$ python3 -q
>>> import numpy as np
>>> np.set_printoptions(precision=2, suppress=True, linewidth=160)
>>> m1 = np.loadtxt("x.csv", delimiter=",")
>>> m1
array([[ 0.,  8.,  4., 10.,  4.,  0.,  5.,  2., 10.,  9.,  3.,  1.,  4.],
       [ 0.,  0.,  0.,  0.,  0.,  0.,  0.,  2.,  0.,  0.,  0.,  1.,  0.],
       [ 0.,  4.,  2.,  6.,  2.,  0.,  3.,  2.,  6.,  5.,  1.,  1.,  2.],
       [ 0.,  0.,  0.,  0.,  0.,  0.,  0.,  2.,  0.,  0.,  0.,  1.,  0.],
       [ 0.,  0.,  0.,  0.,  0.,  0.,  0.,  2.,  0.,  0.,  0.,  1.,  0.],
       [ 0.,  0.,  0.,  0.,  0.,  0.,  0.,  2.,  0.,  0.,  0.,  1.,  0.],
       [ 0.,  4.,  2.,  6.,  2.,  0.,  3.,  2.,  6.,  5.,  1.,  1.,  2.],
       [ 0.,  0.,  0.,  0.,  0.,  0.,  0.,  2.,  0.,  0.,  0.,  1.,  0.],
       [ 0.,  0.,  0.,  0.,  0.,  0.,  0.,  2.,  0.,  0.,  0.,  1.,  0.],
       [ 0.,  4.,  2.,  6.,  2.,  0.,  3.,  2.,  6.,  5.,  1.,  1.,  2.],
       [ 0.,  0.,  0.,  2.,  0.,  0.,  1.,  2.,  2.,  1.,  0.,  1.,  0.],
       [ 0.,  0.,  0.,  0.,  0.,  0.,  0.,  2.,  0.,  0.,  0.,  1.,  0.],
       [ 0.,  4.,  2.,  6.,  2.,  0.,  3.,  2.,  6.,  5.,  1.,  1.,  2.],
       [ 0.,  0.,  0.,  0.,  0.,  0.,  0.,  2.,  0.,  0.,  0.,  1.,  0.],
       [ 0.,  0.,  0.,  0.,  0.,  0.,  0.,  2.,  0.,  0.,  0.,  1.,  0.],
       [ 0.,  0.,  0.,  0.,  0.,  0.,  0.,  2.,  0.,  0.,  0.,  1.,  0.],
       [ 0.,  8.,  4., 10.,  4.,  0.,  5.,  2., 10.,  9.,  3.,  1.,  4.],
       [ 0.,  2.,  1.,  4.,  1.,  0.,  2.,  2.,  4.,  3.,  0.,  1.,  1.],
       [ 0.,  0.,  0.,  0.,  0.,  0.,  0.,  2.,  0.,  0.,  0.,  1.,  0.],
       [ 0.,  0.,  0.,  0.,  0.,  0.,  0.,  2.,  0.,  0.,  0.,  1.,  0.],
       [ 0.,  0.,  0.,  0.,  0.,  0.,  0.,  2.,  0.,  0.,  0.,  1.,  0.],
       [ 0.,  0.,  0.,  0.,  0.,  0.,  0.,  2.,  0.,  0.,  0.,  1.,  0.],
       [ 0.,  0.,  0.,  2.,  0.,  0.,  1.,  2.,  2.,  1.,  0.,  1.,  0.],
       [ 0.,  6.,  3.,  8.,  3.,  0.,  4.,  2.,  8.,  7.,  2.,  1.,  3.],
       [ 0., 10.,  5., 12.,  5.,  0.,  6.,  2., 12., 11.,  4.,  1.,  5.],
       [ 0.,  2.,  1.,  4.,  1.,  0.,  2.,  2.,  4.,  3.,  0.,  1.,  1.],
       [ 0., 10.,  5., 12.,  5.,  0.,  6.,  2., 12., 11.,  4.,  1.,  5.],
       [ 0.,  4.,  2.,  6.,  2.,  0.,  3.,  2.,  6.,  5.,  1.,  1.,  2.],
       [ 0.,  8.,  4., 10.,  4.,  0.,  5.,  2., 10.,  9.,  3.,  1.,  4.],
       [ 0.,  4.,  2.,  6.,  2.,  0.,  3.,  2.,  6.,  5.,  1.,  1.,  2.],
       [ 0., 10.,  5., 12.,  5.,  0.,  6.,  2., 12., 11.,  4.,  1.,  5.],
       [ 0.,  0.,  0.,  0.,  0.,  0.,  0.,  2.,  0.,  0.,  0.,  1.,  0.],
       [ 0.,  2.,  1.,  4.,  1.,  0.,  2.,  2.,  4.,  3.,  0.,  1.,  1.],
       [ 0.,  0.,  0.,  0.,  0.,  0.,  0.,  2.,  0.,  0.,  0.,  1.,  0.],
       [ 0.,  0.,  0.,  0.,  0.,  0.,  0.,  2.,  0.,  0.,  0.,  1.,  0.],
       [ 0.,  0.,  0.,  0.,  0.,  0.,  0.,  2.,  0.,  0.,  0.,  1.,  0.],
       [ 0.,  0.,  0.,  2.,  0.,  0.,  1.,  2.,  2.,  1.,  0.,  1.,  0.],
       [ 0.,  6.,  3.,  8.,  3.,  0.,  4.,  2.,  8.,  7.,  2.,  1.,  3.],
       [ 0.,  0.,  0.,  0.,  0.,  0.,  0.,  2.,  0.,  0.,  0.,  1.,  0.],
       [ 0.,  0.,  0.,  0.,  0.,  0.,  0.,  2.,  0.,  0.,  0.,  1.,  0.],
       [ 0.,  6.,  3.,  8.,  3.,  0.,  4.,  2.,  8.,  7.,  2.,  1.,  3.],
       [ 0.,  0.,  0.,  0.,  0.,  0.,  0.,  2.,  0.,  0.,  0.,  1.,  0.]])
>>> # row 3 repeats row 1
>>> left, sv, Vt = np.linalg.svd(m1)
>>> V = Vt[:(sv > 1e-8).sum()]
>>> rng = np.random.default_rng(250515)
>>> x0 = m1[1] + -2 * m1[31] + rng.integers(2) * np.eye(13)[8]
>>> x0
array([ 0.,  0.,  0.,  0.,  0.,  0.,  0., -2.,  0.,  0.,  0., -1.,  0.])
>>> round(float(np.linalg.norm(x0 - V.T @ V @ x0)), 2)
0.0
>>> np.round(np.diag(V.T @ V), 2) + 0
array([0.  , 0.51, 0.13, 0.41, 0.13, 0.  , 0.1 , 0.8 , 0.41, 0.2 , 1.  , 0.2 , 0.13])
>>> np.allclose(V.T @ V @ x0, x0)
True
>>> left, sv, Vt = np.linalg.svd(m1)
>>> np.argmax(sv[:-1] / (sv[1:] + 1e-6)) + 1
np.int64(4)
>>> other = left[:, :4] @ np.diag(sv[:4]) @ Vt[:4]
>>> np.linalg.matrix_rank(m1, rtol=0.05)
np.int64(3)
>>> np.round(np.linalg.norm(m1 - other) / np.linalg.norm(m1), 2)
np.float64(0.0)
>>> round(float(np.abs(m1 - other).max()), 2)
0.0
>>> other = np.array([[0, -1, -3],
...     [-3, 3, 0],
...     [-3, -2, 2],
...     [1, -1, 3],
...     [-2, -1, -1],
...     [0, 2, -3],
...     [2, 1, 1],
...     [3, 1, -2],
...     [0, 2, -1],
...     [1, -2, -2],
...     [2, 3, 2],
...     [1, 1, 2],
...     [0, 1, -3]])
>>> np.linalg.matrix_rank(np.vstack([m1, other.T]))
np.int64(7)
>>> other.T @ m1.T
array([[-2.,  7.,  4.,  7.,  7.,  7.,  4.,  7.,  7.,  4., 12.,  7.,  4.,  7.,  7.,  7., -2.,  7.,  7.,  7.,  7.,  7., 12.,  1., -5.,  7., -5.,  4., -2.,  4.,
        -5.,  7.,  7.,  7.,  7.,  7., 12.,  1.,  7.,  7.,  1.,  7.],
       [25.,  3., 13.,  3.,  3.,  3., 13.,  3.,  3., 13.,  4.,  3., 13.,  3.,  3.,  3., 25.,  7.,  3.,  3.,  3.,  3.,  4., 19., 31.,  7., 31., 13., 25., 13.,
        31.,  3.,  7.,  3.,  3.,  3.,  4., 19.,  3.,  3., 19.,  3.],
       [ 3., -2.,  1., -2., -2., -2.,  1., -2., -2.,  1.,  1., -2.,  1., -2., -2., -2.,  3.,  0., -2., -2., -2., -2.,  1.,  2.,  4.,  0.,  4.,  1.,  3.,  1.,
         4., -2.,  0., -2., -2., -2.,  1.,  2., -2., -2.,  2., -2.]])
>>> np.vstack([m1, other.T]).shape
(45, 13)
>>> m1 @ other
array([[-2., 25.,  3.],
       [ 7.,  3., -2.],
       [ 4., 13.,  1.],
       [ 7.,  3., -2.],
       [ 7.,  3., -2.],
       [ 7.,  3., -2.],
       [ 4., 13.,  1.],
       [ 7.,  3., -2.],
       [ 7.,  3., -2.],
       [ 4., 13.,  1.],
       [12.,  4.,  1.],
       [ 7.,  3., -2.],
       [ 4., 13.,  1.],
       [ 7.,  3., -2.],
       [ 7.,  3., -2.],
       [ 7.,  3., -2.],
       [-2., 25.,  3.],
       [ 7.,  7.,  0.],
       [ 7.,  3., -2.],
       [ 7.,  3., -2.],
       [ 7.,  3., -2.],
       [ 7.,  3., -2.],
       [12.,  4.,  1.],
       [ 1., 19.,  2.],
       [-5., 31.,  4.],
       [ 7.,  7.,  0.],
       [-5., 31.,  4.],
       [ 4., 13.,  1.],
       [-2., 25.,  3.],
       [ 4., 13.,  1.],
       [-5., 31.,  4.],
       [ 7.,  3., -2.],
       [ 7.,  7.,  0.],
       [ 7.,  3., -2.],
       [ 7.,  3., -2.],
       [ 7.,  3., -2.],
       [12.,  4.,  1.],
       [ 1., 19.,  2.],
       [ 7.,  3., -2.],
       [ 7.,  3., -2.],
       [ 1., 19.,  2.],
       [ 7.,  3., -2.]])
